$ python3 -q
>>> import numpy as np
>>> np.set_printoptions(suppress=True, linewidth=160)
>>> J = np.load("x.npy")
>>> print(J)
[[ 0  2  0  2  0  2]
 [ 2 -2  2 -2  2 -2]
 [-1  0 -1  0 -1  0]
 [ 0  2  0  2  0  2]
 [ 2 -2  2 -2  2 -2]
 [-1  0 -1  0 -1  0]]
>>> # rows 0 and 3 are equal
>>> def softmax(z):
...     e = np.exp(z - z.max(axis=-1, keepdims=True))
...     return e / e.sum(axis=-1, keepdims=True)
... 
>>> np.round(softmax(J).sum(axis=1), 2)
array([1., 1., 1., 1., 1., 1.])
>>> np.round(softmax(J[0]), 2)
array([0.04, 0.29, 0.04, 0.29, 0.04, 0.29])
>>> np.round(softmax(J[0] + 3), 2)
array([0.04, 0.29, 0.04, 0.29, 0.04, 0.29])
>>> att = J @ J.T / np.sqrt(6)
>>> np.round(softmax(att), 2) + 0
array([[0.5 , 0.  , 0.  , 0.5 , 0.  , 0.  ],
       [0.  , 0.5 , 0.  , 0.  , 0.5 , 0.  ],
       [0.11, 0.01, 0.38, 0.11, 0.01, 0.38],
       [0.5 , 0.  , 0.  , 0.5 , 0.  , 0.  ],
       [0.  , 0.5 , 0.  , 0.  , 0.5 , 0.  ],
       [0.11, 0.01, 0.38, 0.11, 0.01, 0.38]])
>>> W1 = np.array([[0, 3, 5, -3, -1, -5],
...     [-2, 2, -3, 2, 2, 4],
...     [3, -5, 1, -1, -5, 1],
...     [-3, -3, -5, 2, 5, -4],
...     [5, 3, 4, -3, 1, -4],
...     [5, -2, 4, 0, 1, 2]])
>>> coef = np.array([-1, -1, -1, -3, -1, -1])
>>> act = np.maximum(J @ W1 + coef, 0)
>>> act
array([[ 0,  0,  0,  5, 15,  3],
       [15,  7, 27,  0,  0,  0],
       [ 0,  0,  0,  4,  4,  7],
       [ 0,  0,  0,  5, 15,  3],
       [15,  7, 27,  0,  0,  0],
       [ 0,  0,  0,  4,  4,  7]])
>>> (act > 0).astype(int)
array([[0, 0, 0, 1, 1, 1],
       [1, 1, 1, 0, 0, 0],
       [0, 0, 0, 1, 1, 1],
       [0, 0, 0, 1, 1, 1],
       [1, 1, 1, 0, 0, 0],
       [0, 0, 0, 1, 1, 1]])
>>> np.linalg.matrix_rank(act)
np.int64(3)
>>> basis = np.array([[-2, -8], [-2, 7], [-6, -9], [-9, -3], [6, -5], [0, -1]])
>>> (act @ basis).round(6).argmax(axis=1)
array([0, 0, 0, 0, 0, 0])
>>> W1 @ basis
array([[-15,  -5],
       [ 12,  37],
       [-23, -41],
       [ 54,  21],
       [ -7, -47],
       [-24, -97]])
>>> r = np.linalg.matrix_rank(act)
>>> print(r)
3
>>> N = np.linalg.svd(act)[2][r:].T
>>> [int(np.linalg.matrix_rank(act[:i])) for i in range(1, len(act) + 1)]
[1, 2, 3, 3, 3, 3]
>>> W0 = np.load("run14.npy")
>>> W0
array([[ -8, -13,  -2,  -7, -14,  -7,  -4],
       [-13, -18,  -7,   0,  -6,   7,   3],
       [ -2,  -7,   4, -11,  12,   5,  -7],
       [ -7,   0, -11, -14,   2,   3,   9],
       [-14,  -6,  12,   2,   6,   0,   0],
       [ -7,   7,   5,   3,   0, -16,   8],
       [ -4,   3,  -7,   9,   0,   8, -12]])
>>> # symmetric, so the eigenvalues are real
>>> vals, V = np.linalg.eigh(W0)
>>> np.round(np.abs(V[:, -1]), 2)
array([0.28, 0.12, 0.63, 0.12, 0.69, 0.08, 0.12])
>>> np.round(np.linalg.eigvalsh(W0 @ W0), 2)
array([  14.16,  130.04,  268.3 ,  508.21,  540.83,  698.71, 1121.74])
>>> np.abs(V[:, -1]).round(6).argmax()
np.int64(4)
>>> print(np.round(np.linalg.eigvalsh(W0 + 4 * np.eye(7)), 2))
[-29.49 -22.43 -18.54  -7.4    0.24  20.38  27.26]
>>> print(np.round(V @ np.diag(vals) @ V.T, 2) + 0)
[[ -8. -13.  -2.  -7. -14.  -7.  -4.]
 [-13. -18.  -7.   0.  -6.   7.   3.]
 [ -2.  -7.   4. -11.  12.   5.  -7.]
 [ -7.   0. -11. -14.   2.   3.   9.]
 [-14.  -6.  12.   2.   6.   0.   0.]
 [ -7.   7.   5.   3.   0. -16.   8.]
 [ -4.   3.  -7.   9.   0.   8. -12.]]
>>> np.round(V.T @ V, 2) + 0
array([[1., 0., 0., 0., 0., 0., 0.],
       [0., 1., 0., 0., 0., 0., 0.],
       [0., 0., 1., 0., 0., 0., 0.],
       [0., 0., 0., 1., 0., 0., 0.],
       [0., 0., 0., 0., 1., 0., 0.],
       [0., 0., 0., 0., 0., 1., 0.],
       [0., 0., 0., 0., 0., 0., 1.]])
>>> (vals > 1e-8).sum(), (vals < -1e-8).sum()
(np.int64(2), np.int64(5))
>>> round(vals.sum(), 2), np.trace(W0)
(np.float64(-58.0), np.int64(-58))
>>> np.round(V.T @ W0 @ V, 2) + 0
array([[-33.49,   0.  ,   0.  ,   0.  ,   0.  ,   0.  ,   0.  ],
       [  0.  , -26.43,   0.  ,   0.  ,   0.  ,   0.  ,   0.  ],
       [  0.  ,   0.  , -22.54,   0.  ,   0.  ,   0.  ,   0.  ],
       [  0.  ,   0.  ,   0.  , -11.4 ,   0.  ,   0.  ,   0.  ],
       [  0.  ,   0.  ,   0.  ,   0.  ,  -3.76,   0.  ,   0.  ],
       [  0.  ,   0.  ,   0.  ,   0.  ,   0.  ,  16.38,   0.  ],
       [  0.  ,   0.  ,   0.  ,   0.  ,   0.  ,   0.  ,  23.26]])
>>> mat = np.loadtxt("m.csv", delimiter=",")
>>> mat
array([[ 0., -1.,  0.,  0.],
       [ 0.,  0., -5.,  0.],
       [ 0.,  0.,  0., -4.],
       [-1.,  0.,  0.,  0.]])
>>> q = mat.astype(float).copy()
>>> for j in range(4):
...     q[:, j] -= q[:, :j] @ (q[:, :j].T @ q[:, j])
...     q[:, j] /= np.linalg.norm(q[:, j])
... 
>>> q
array([[ 0., -1.,  0.,  0.],
       [ 0.,  0., -1.,  0.],
       [ 0.,  0.,  0., -1.],
       [-1.,  0.,  0.,  0.]])
>>> print(q.T @ mat)
[[1. 0. 0. 0.]
 [0. 1. 0. 0.]
 [0. 0. 5. 0.]
 [0. 0. 0. 4.]]
>>> q.T @ q
array([[1., 0., 0., 0.],
       [0., 1., 0., 0.],
       [0., 0., 1., 0.],
       [0., 0., 0., 1.]])
>>> mat.T @ mat
array([[ 1.,  0.,  0.,  0.],
       [ 0.,  1.,  0.,  0.],
       [ 0.,  0., 25.,  0.],
       [ 0.,  0.,  0., 16.]])
>>> data = np.load("a.npy")
>>> data
array([[1, 0, 2, 0, 0, 0],
       [0, 1, 0, 1, 1, 0],
       [0, 0, 0, 0, 0, 0],
       [0, 0, 9, 0, 5, 6],
       [0, 9, 3, 0, 0, 0]])
>>> W1 = np.array([[1, -5, 5],
...     [-3, 0, 4],
...     [1, -5, -5],
...     [1, -5, 4],
...     [2, 1, -2],
...     [4, -5, 0]])
>>> coef = np.array([-1, -3, -5])
>>> act = np.maximum(data @ W1 + coef, 0)
>>> (act > 0).mean(axis=0)
array([0.4, 0. , 0.4])
>>> basis = np.array([[2, 1, 3], [2, 3, -2], [1, 3, -3]])
>>> print(act @ basis)
[[  4   2   6]
 [  1   3  -3]
 [  0   0   0]
 [ 84  42 126]
 [ 16  48 -48]]
>>> W1 @ basis
array([[ -3,   1,  -2],
       [ -2,   9, -21],
       [-13, -29,  28],
       [ -4,  -2,   1],
       [  4,  -1,  10],
       [ -2, -11,  22]])
>>> data.reshape(2, -1)
array([[1, 0, 2, 0, 0, 0, 0, 1, 0, 1, 1, 0, 0, 0, 0],
       [0, 0, 0, 0, 0, 9, 0, 5, 6, 0, 9, 3, 0, 0, 0]])
>>> T = data.reshape(5, 2, -1)
>>> print(T.sum(axis=1))
[[ 1  0  2]
 [ 1  2  0]
 [ 0  0  0]
 [ 0  5 15]
 [ 0  9  3]]
>>> np.swapaxes(T, 1, 2)[3]
array([[0, 0],
       [0, 5],
       [9, 6]])
>>> T.transpose(1, 0, 2)
array([[[1, 0, 2],
        [0, 1, 0],
        [0, 0, 0],
        [0, 0, 9],
        [0, 9, 3]],

       [[0, 0, 0],
        [1, 1, 0],
        [0, 0, 0],
        [0, 5, 6],
        [0, 0, 0]]])
>>> T[:, 0]
array([[1, 0, 2],
       [0, 1, 0],
       [0, 0, 0],
       [0, 0, 9],
       [0, 9, 3]])
>>> print(np.einsum("ihd,jhd->hij", T, T).shape)
(2, 5, 5)
>>> [round(float(x), 2) for x in np.linalg.svd(data, compute_uv=False)[:3]]
[12.5, 8.89, 1.8]
>>> print(np.linalg.matrix_rank(data, rtol=0.1))
3
>>> np.linalg.cond(data) > 100
np.True_
>>> print(round(np.linalg.norm(data, 2) / np.linalg.norm(data), 2))
0.81
>>> U, sv, VT = np.linalg.svd(data)
>>> V = VT[:(sv > 1e-8).sum()]
>>> rng = np.random.default_rng(121113)
>>> vec = data[4] + 4 * data[1] + rng.integers(2) * np.eye(6)[2]
>>> vec
array([ 0., 13.,  4.,  4.,  4.,  0.])
>>> np.allclose(V.T @ V @ vec, vec)
False
>>> np.round(np.diag(V.T @ V), 2)
array([0.44, 0.98, 0.86, 0.57, 0.61, 0.54])
>>> m1 = np.array([[-0.2, 0.6, 0.2, 1.2, 0.8, 1.1],
...     [0.9, 0.0, 1.0, -0.1, 0.6, 0.1],
...     [0.2, 0.3, 0.4, 1.2, -0.1, 0.5],
...     [0.6, 1.1, -0.1, -1.2, -1.1, -1.0],
...     [-0.9, -0.2, -1.1, 0.5, -0.3, 0.3],
...     [0.9, -0.1, 0.94, -0.13, 0.6, 0.05]])
>>> W1 = np.array([[0, -1], [-1, 2], [2, -2], [1, 1], [0, -2], [-1, -1]])
>>> coef = np.array([8, 0])
>>> act = np.maximum(m1 @ W1 + coef, 0)
>>> np.linalg.matrix_rank(act)
np.int64(2)
>>> print((act > 0).astype(int))
[[1 0]
 [1 0]
 [1 1]
 [1 1]
 [1 1]
 [1 0]]
>>> basis = np.array([[-4, 3, -3], [2, 4, 5]])
>>> np.round(act @ basis, 2)
array([[-31.6,  23.7, -23.7],
       [-39.2,  29.4, -29.4],
       [-35.8,  29.6, -25.1],
       [-18.4,  34.7,  -0.5],
       [-17.8,  32.6,  -1.1],
       [-39.2,  29.4, -29.4]])
>>> W1 @ basis
array([[ -2,  -4,  -5],
       [  8,   5,  13],
       [-12,  -2, -16],
       [ -2,   7,   2],
       [ -4,  -8, -10],
       [  2,  -7,  -2]])
>>> K = np.array([[6.0, 5.0, 0.0, 0.0, 5.0, 5.0, 0.0],
...     [5.0, 6.0, 0.0, 0.0, 5.0, 5.0, 0.0],
...     [0.0, 0.0, 6.0, 5.0, 0.0, 0.0, 5.0],
...     [0.0, 0.0, 5.0, 6.0, 0.0, 0.0, 5.0],
...     [5.0, 5.0, 0.0, 0.0, 6.0, 5.0, 0.0],
...     [5.0, 5.0, 0.0, 0.0, 5.0, 6.0, 0.0],
...     [0.0, 0.0, 5.0, 5.0, 0.0, 0.0, 6.0]])
>>> np.flatnonzero(np.linalg.matrix_power((K != 0) + (K.T != 0) + np.eye(7), 7)[1])
array([0, 1, 4, 5])
>>> (K != 0).astype(int)
array([[1, 1, 0, 0, 1, 1, 0],
       [1, 1, 0, 0, 1, 1, 0],
       [0, 0, 1, 1, 0, 0, 1],
       [0, 0, 1, 1, 0, 0, 1],
       [1, 1, 0, 0, 1, 1, 0],
       [1, 1, 0, 0, 1, 1, 0],
       [0, 0, 1, 1, 0, 0, 1]])
>>> z = rng.permutation(7)
>>> z
array([2, 4, 6, 3, 0, 5, 1])
>>> M2 = K[z][:, z]
>>> np.round(np.linalg.det(M2), 2), round(float(np.linalg.det(K[z])), 2)
(np.float64(336.0), 336.0)
>>> np.round(np.sort(np.abs(np.linalg.eigvals(M2))), 2)
array([ 1.,  1.,  1.,  1.,  1., 16., 21.])
>>> np.diag(M2)
array([6., 6., 6., 6., 6., 6., 6.])
>>> print(np.allclose(M2, K))
False
>>> r = np.linalg.matrix_rank(J)
>>> r
np.int64(2)
>>> N = np.linalg.svd(J)[2][r:].T
>>> print([int(np.linalg.matrix_rank(np.delete(J, i, axis=0))) for i in range(6)])
[2, 2, 2, 2, 2, 2]
>>> print(np.linalg.matrix_rank(J.T @ J), np.linalg.matrix_rank(J @ J.T))
2 2
>>> np.round(J @ N, 2) + 0
array([[0., 0., 0., 0.],
       [0., 0., 0., 0.],
       [0., 0., 0., 0.],
       [0., 0., 0., 0.],
       [0., 0., 0., 0.],
       [0., 0., 0., 0.]])
>>> round(np.log10(np.linalg.cond(K)))
1
>>> [round(float(x), 2) for x in np.linalg.svd(K, compute_uv=False)[:3]]
[21.0, 16.0, 1.0]
>>> print(np.round(np.linalg.norm(K, 2) / np.linalg.norm(K), 2))
0.79
>>> np.argsort(-np.linalg.norm(K, axis=0).round(6), kind="stable")[:3]
array([0, 1, 4])
>>> vals, V = np.linalg.eigh(K)
>>> vec = np.array([1, -4, 5, -5, -5, -2, 2])
>>> vec @ K @ vec / (vec @ vec), np.round(vals[0], 2), np.round(vals[-1], 2)
(np.float64(6.2), np.float64(1.0), np.float64(21.0))
>>> print(np.round(V * np.maximum(vals, 0) @ V.T, 2) + 0)
[[6. 5. 0. 0. 5. 5. 0.]
 [5. 6. 0. 0. 5. 5. 0.]
 [0. 0. 6. 5. 0. 0. 5.]
 [0. 0. 5. 6. 0. 0. 5.]
 [5. 5. 0. 0. 6. 5. 0.]
 [5. 5. 0. 0. 5. 6. 0.]
 [0. 0. 5. 5. 0. 0. 6.]]
>>> np.round(V * np.abs(vals) @ V.T, 2) + 0
array([[6., 5., 0., 0., 5., 5., 0.],
       [5., 6., 0., 0., 5., 5., 0.],
       [0., 0., 6., 5., 0., 0., 5.],
       [0., 0., 5., 6., 0., 0., 5.],
       [5., 5., 0., 0., 6., 5., 0.],
       [5., 5., 0., 0., 5., 6., 0.],
       [0., 0., 5., 5., 0., 0., 6.]])
>>> vec @ K @ vec
np.float64(620.0)
>>> (np.sign(V[:, -1].round(6)) == np.sign(V[0, -1].round(6))).astype(int)
array([1, 1, 0, 0, 1, 1, 0])
